$ python3 -q
>>> import numpy as np
>>> from numpy import linalg as LA
>>> np.set_printoptions(precision=1, suppress=True, linewidth=140, floatmode="fixed")
>>> def rd(a):
...     return np.round(a, 1) + 0
... 
>>> m1 = np.load("case8.npy")
>>> print(m1)
[[0 1 1 0 0 1]
 [1 0 1 0 0 1]
 [1 1 0 0 0 1]
 [0 0 0 0 1 0]
 [0 0 0 1 0 0]
 [1 1 1 0 0 0]]
>>> U, sv = LA.svd(m1)
Traceback (most recent call last):
  File "<python-input-6>", line 1, in <module>
    U, sv = LA.svd(m1)
    ^^^^^
ValueError: too many values to unpack (expected 2)
>>> U, sv, VT = LA.svd(m1, full_matrices=False)
>>> print(U.shape, sv.shape, VT.shape)
(6, 6) (6,) (6, 6)
>>> print(rd(np.cumsum(sv ** 2) / np.sum(sv ** 2)))
[0.6 0.7 0.8 0.9 0.9 1.0]
>>> print(rd(np.abs(VT[0])))
[0.5 0.5 0.5 0.0 0.0 0.5]
>>> print(rd(np.sqrt((sv ** 2).sum())), rd(LA.norm(m1)))
3.7 3.7
>>> print(rd(U.T @ U))
[[1.0 0.0 0.0 0.0 0.0 0.0]
 [0.0 1.0 0.0 0.0 0.0 0.0]
 [0.0 0.0 1.0 0.0 0.0 0.0]
 [0.0 0.0 0.0 1.0 0.0 0.0]
 [0.0 0.0 0.0 0.0 1.0 0.0]
 [0.0 0.0 0.0 0.0 0.0 1.0]]
>>> print(rd(VT @ VT.T))
[[1.0 0.0 0.0 0.0 0.0 0.0]
 [0.0 1.0 0.0 0.0 0.0 0.0]
 [0.0 0.0 1.0 0.0 0.0 0.0]
 [0.0 0.0 0.0 1.0 0.0 0.0]
 [0.0 0.0 0.0 0.0 1.0 0.0]
 [0.0 0.0 0.0 0.0 0.0 1.0]]
>>> print(rd(sv / sv[0]))
[1.0 0.3 0.3 0.3 0.3 0.3]
>>> J = np.array([[5.0, 2.0, 0.0], [-4.0, -1.0, 0.0], [-4.0, -2.0, 1.0]])
>>> A2 = J / LA.norm(J, axis=1, keepdims=True)
>>> gram = A2 @ A2.T
>>> print(rd(gram[2]))
[-1.0  1.0  1.0]
>>> print((np.abs(gram) > 0.9).astype(int))
[[1 1 1]
 [1 1 1]
 [1 1 1]]
>>> print((gram - 2 * np.eye(3)).round(6).argmax(axis=1))
[2 2 1]
>>> rng = np.random.default_rng(844496)
>>> A2 = J + rng.integers(-2, 3, (3, 1)) @ rng.integers(-2, 3, (1, 3))
>>> print(A2)
[[ 1.0  4.0  0.0]
 [ 0.0 -3.0  0.0]
 [-8.0  0.0  1.0]]
>>> print(A2 - J)
[[-4.0  2.0  0.0]
 [ 4.0 -2.0  0.0]
 [-4.0  2.0  0.0]]
>>> print(np.abs(A2 - J).sum(axis=1))
[6.0 6.0 6.0]
>>> t = np.radians(45)
>>> r_ = np.eye(3)
>>> r_[1, 1] = r_[2, 2] = np.cos(t)
>>> r_[1, 2], r_[2, 1] = -np.sin(t), np.sin(t)
>>> print(rd(r_))
[[ 1.0  0.0  0.0]
 [ 0.0  0.7 -0.7]
 [ 0.0  0.7  0.7]]
>>> A2 = J @ r_.T
>>> print(np.allclose(J @ J.T, A2 @ A2.T))
True
>>> print(rd(LA.svd(J, compute_uv=False)), rd(LA.svd(A2, compute_uv=False)))
[8.1 1.0 0.4] [8.1 1.0 0.4]
>>> print(rd(LA.det(r_)), rd(np.trace(r_)))
1.0 2.4
>>> proj = np.triu(np.array([[-3, 2, -1], [-1, 0, 3], [-3, 3, 1]]), 1) + np.eye(3)
>>> A2 = proj @ J @ LA.inv(proj)
>>> print(rd(np.poly(A2)))
[ 1.0 -5.0  7.0 -3.0]
>>> print(LA.matrix_rank(A2))
3
>>> feats = np.array([[2, -2, 0, 1], [-1, 1, 1, 1], [1, -2, 0, 2], [-2, 0, 2, 1]])
>>> print(feats)
[[ 2 -2  0  1]
 [-1  1  1  1]
 [ 1 -2  0  2]
 [-2  0  2  1]]
>>> def softmax(z):
...     e = np.exp(z - z.max(axis=-1, keepdims=True))
...     return e / e.sum(axis=-1, keepdims=True)
... 
>>> print(rd(softmax(feats).sum(axis=1)))
[1.0 1.0 1.0 1.0]
>>> print(rd(softmax(feats[2])))
[0.2 0.0 0.1 0.7]
>>> S = feats @ feats.T / np.sqrt(4)
>>> print(rd(softmax(S)))
[[0.6 0.0 0.4 0.0]
 [0.0 0.4 0.0 0.6]
 [0.4 0.0 0.6 0.0]
 [0.0 0.1 0.0 0.9]]
>>> u = np.array([-2, 0, 2, 0])
>>> A2 = feats + np.outer(u, np.eye(4)[3])
>>> print(LA.matrix_rank(A2 - feats))
1
>>> print(LA.matrix_rank(LA.inv(A2) - LA.inv(feats), tol=1e-8))
1
>>> A2 = feats + rng.integers(-2, 3, (4, 2)) @ rng.integers(-2, 3, (2, 4))
>>> print(A2)
[[ 4 -2  2  3]
 [-3  3 -3 -3]
 [ 0  1 -4 -2]
 [-1 -3  6  5]]
>>> print(np.abs(A2 - feats).sum(axis=1))
[ 6 12 12 12]
>>> print(A2 - feats)
[[ 2  0  2  2]
 [-2  2 -4 -4]
 [-1  3 -4 -4]
 [ 1 -3  4  4]]
>>> print(LA.matrix_rank(A2 - feats, tol=1e-8))
2
>>> K = np.load("test2.npy")
>>> print(K)
[[ -1  -1 -15 -13   2   3 -17  -4   2]
 [ -1  -1  16  11  -5  -3  13   1  -2]
 [  1   6   8  10   2  -6  12   4  -4]
 [  8   0   1   8   7   6  18  11   4]
 [  5  -4   7   8   1   6  16   7   4]]
>>> print(LA.lstsq(K[:-1].T, K[-1])[2])
3
>>> print(rd(np.trace(LA.pinv(K) @ K)))
3.0
>>> try:
...     LA.inv(K)
... except LA.LinAlgError as e:
...     print("failed:", e)
... 
failed: Last 2 dimensions of the array must be square
>>> U, sv, VT = LA.svd(K, full_matrices=False)
>>> print(np.abs(U[:, 0]).round(6).argmax())
0
>>> print(rd(np.cumsum(sv ** 2) / np.sum(sv ** 2)))
[0.8 1.0 1.0 1.0 1.0]
>>> print(rd(U.T @ K @ VT.T))
[[48.1  0.0  0.0  0.0  0.0]
 [ 0.0 21.8  0.0  0.0  0.0]
 [ 0.0  0.0 10.9  0.0  0.0]
 [ 0.0  0.0  0.0  0.0  0.0]
 [ 0.0  0.0  0.0  0.0  0.0]]
>>> r = LA.matrix_rank(K)
>>> print(r)
3
>>> ns = LA.svd(K)[2][r:].T
>>> print(rd(ns @ ns.T))
[[ 0.9  0.0  0.1  0.0 -0.1 -0.1 -0.2 -0.2 -0.1]
 [ 0.0  0.6  0.1 -0.1 -0.2  0.3  0.0 -0.1  0.2]
 [ 0.1  0.1  0.5 -0.2  0.3  0.1 -0.2  0.1  0.1]
 [ 0.0 -0.1 -0.2  0.8  0.0  0.1 -0.3 -0.1  0.1]
 [-0.1 -0.2  0.3  0.0  0.7  0.0 -0.1 -0.2  0.0]
 [-0.1  0.3  0.1  0.1  0.0  0.6 -0.1 -0.1 -0.3]
 [-0.2  0.0 -0.2 -0.3 -0.1 -0.1  0.5 -0.3 -0.1]
 [-0.2 -0.1  0.1 -0.1 -0.2 -0.1 -0.3  0.8 -0.1]
 [-0.1  0.2  0.1  0.1  0.0 -0.3 -0.1 -0.1  0.8]]
>>> print(ns.shape)
(9, 6)
>>> print([int(LA.matrix_rank(K[:i])) for i in range(1, len(K) + 1)])
[1, 2, 3, 3, 3]
>>> w1 = np.array([[1, 0],
...     [1, 0],
...     [2, 1],
...     [2, 1],
...     [2, 2],
...     [1, 2],
...     [0, 2],
...     [0, 0],
...     [0, 1]])
>>> b = np.array([0, -1])
>>> act = np.maximum(K @ w1 + b, 0)
>>> print((act > 0).mean(axis=0))
[0.8 0.8]
>>> cent = np.array([[0, 3], [-1, -2]])
>>> print((act @ cent).round(6).argmax(axis=1))
[0 1 1 1 1]
>>> print(act @ cent)
[[  0   0]
 [-34  49]
 [-29  65]
 [-74 -10]
 [-64 -11]]
>>> data = np.loadtxt("arr.csv", delimiter=",")
>>> print(rd(data))
[[0.3 0.2 0.2 0.3 0.1 0.1 0.0 0.1 0.2]
 [0.2 0.2 0.1 0.2 0.1 0.1 0.0 0.1 0.1]
 [0.2 0.1 0.1 0.1 0.0 0.1 0.0 0.0 0.1]
 [0.3 0.2 0.1 0.2 0.1 0.1 0.0 0.1 0.1]
 [0.1 0.1 0.0 0.1 0.0 0.0 0.0 0.0 0.0]
 [0.1 0.1 0.1 0.1 0.0 0.1 0.0 0.0 0.1]
 [0.0 0.0 0.0 0.0 0.0 0.0 0.0 0.0 0.0]
 [0.1 0.1 0.0 0.1 0.0 0.0 0.0 0.0 0.0]
 [0.2 0.1 0.1 0.1 0.0 0.1 0.0 0.0 0.1]]
>>> idx = rng.permutation(9)
>>> print(idx)
[5 1 3 8 7 4 2 6 0]
>>> A2 = data[idx][:, idx]
>>> print(np.allclose(A2, data))
False
>>> print(rd(np.diag(A2)))
[0.1 0.2 0.2 0.1 0.0 0.0 0.1 0.0 0.3]
>>> print(np.unique(data.round(6), axis=0).shape)
(7, 9)
>>> print(rd(np.trace(LA.pinv(data) @ data)))
1.0
>>> print(LA.lstsq(data[:-1].T, data[-1])[2])
1
>>> print(rd(data @ data))
[[0.3 0.2 0.2 0.3 0.1 0.1 0.0 0.1 0.2]
 [0.2 0.2 0.1 0.2 0.1 0.1 0.0 0.1 0.1]
 [0.2 0.1 0.1 0.1 0.0 0.1 0.0 0.0 0.1]
 [0.3 0.2 0.1 0.2 0.1 0.1 0.0 0.1 0.1]
 [0.1 0.1 0.0 0.1 0.0 0.0 0.0 0.0 0.0]
 [0.1 0.1 0.1 0.1 0.0 0.1 0.0 0.0 0.1]
 [0.0 0.0 0.0 0.0 0.0 0.0 0.0 0.0 0.0]
 [0.1 0.1 0.0 0.1 0.0 0.0 0.0 0.0 0.0]
 [0.2 0.1 0.1 0.1 0.0 0.1 0.0 0.0 0.1]]
>>> print(rd(LA.matrix_power(data, 2)))
[[0.3 0.2 0.2 0.3 0.1 0.1 0.0 0.1 0.2]
 [0.2 0.2 0.1 0.2 0.1 0.1 0.0 0.1 0.1]
 [0.2 0.1 0.1 0.1 0.0 0.1 0.0 0.0 0.1]
 [0.3 0.2 0.1 0.2 0.1 0.1 0.0 0.1 0.1]
 [0.1 0.1 0.0 0.1 0.0 0.0 0.0 0.0 0.0]
 [0.1 0.1 0.1 0.1 0.0 0.1 0.0 0.0 0.1]
 [0.0 0.0 0.0 0.0 0.0 0.0 0.0 0.0 0.0]
 [0.1 0.1 0.0 0.1 0.0 0.0 0.0 0.0 0.0]
 [0.2 0.1 0.1 0.1 0.0 0.1 0.0 0.0 0.1]]
>>> print(np.allclose(data, data.T))
True
>>> print(rd(np.sort(np.abs(LA.eigvals(data)))))
[0.0 0.0 0.0 0.0 0.0 0.0 0.0 0.0 1.0]
>>> LA.determinant(data)
Traceback (most recent call last):
  File "<python-input-91>", line 1, in <module>
    LA.determinant(data)
    ^^^^^^^^^^^^^^
AttributeError: module 'numpy.linalg' has no attribute 'determinant'
